$ python -q
>>> import numpy as np
>>> np.set_printoptions(suppress=True, linewidth=140)
>>> Q, _ = np.linalg.qr(np.array([[0.5, -0.3, -0.9, -0.3, -0.2],
...     [-0.1, 2.1, -0.5, 1.0, 0.4],
...     [0.1, 0.3, -0.6, -0.2, -1.4],
...     [0.4, 0.8, -0.9, -0.4, -0.2],
...     [-0.5, -2.4, -1.6, 1.6, 0.8]]))
>>> arr = 4 * Q
>>> arr.round(2)
array([[-2.43,  1.57, -1.16,  2.12, -1.35],
       [ 0.49, -3.05, -2.06,  1.42, -0.43],
       [-0.49, -0.17, -1.22, -2.74, -2.59],
       [-1.94, -0.13, -1.77, -1.39,  2.67],
       [ 2.43,  2.04, -2.4 ,  0.17,  0.36]])
>>> np.round(np.sort(np.abs(np.linalg.eigvals(arr))), 2)
array([4., 4., 4., 4., 4.])
>>> round(np.linalg.det(arr), 2)
np.float64(1024.0)
>>> arr.inv()
Traceback (most recent call last):
  File "<python-input-7>", line 1, in <module>
    arr.inv()
    ^^^^^^^
AttributeError: 'numpy.ndarray' object has no attribute 'inv'
>>> np.round((arr + arr.T) / 2, 2)
array([[-2.43,  1.03, -0.82,  0.09,  0.54],
       [ 1.03, -3.05, -1.12,  0.64,  0.81],
       [-0.82, -1.12, -1.22, -2.26, -2.5 ],
       [ 0.09,  0.64, -2.26, -1.39,  1.42],
       [ 0.54,  0.81, -2.5 ,  1.42,  0.36]])
>>> np.round(np.einsum("ii->", arr), 2)
np.float64(-7.72)
>>> np.round(np.linalg.det(arr[::-1]), 2)
np.float64(1024.0)
>>> np.round(np.linalg.eigvals(arr), 2)
array([ 4.  +0.j  , -1.96+3.49j, -1.96-3.49j, -3.9 +0.87j, -3.9 -0.87j])
>>> np.round(np.kron(np.eye(2, dtype=int), arr), 2)
array([[-2.43,  1.57, -1.16,  2.12, -1.35, -0.  ,  0.  , -0.  ,  0.  , -0.  ],
       [ 0.49, -3.05, -2.06,  1.42, -0.43,  0.  , -0.  , -0.  ,  0.  , -0.  ],
       [-0.49, -0.17, -1.22, -2.74, -2.59, -0.  , -0.  , -0.  , -0.  , -0.  ],
       [-1.94, -0.13, -1.77, -1.39,  2.67, -0.  , -0.  , -0.  , -0.  ,  0.  ],
       [ 2.43,  2.04, -2.4 ,  0.17,  0.36,  0.  ,  0.  , -0.  ,  0.  ,  0.  ],
       [-0.  ,  0.  , -0.  ,  0.  , -0.  , -2.43,  1.57, -1.16,  2.12, -1.35],
       [ 0.  , -0.  , -0.  ,  0.  , -0.  ,  0.49, -3.05, -2.06,  1.42, -0.43],
       [-0.  , -0.  , -0.  , -0.  , -0.  , -0.49, -0.17, -1.22, -2.74, -2.59],
       [-0.  , -0.  , -0.  , -0.  ,  0.  , -1.94, -0.13, -1.77, -1.39,  2.67],
       [ 0.  ,  0.  , -0.  ,  0.  ,  0.  ,  2.43,  2.04, -2.4 ,  0.17,  0.36]])
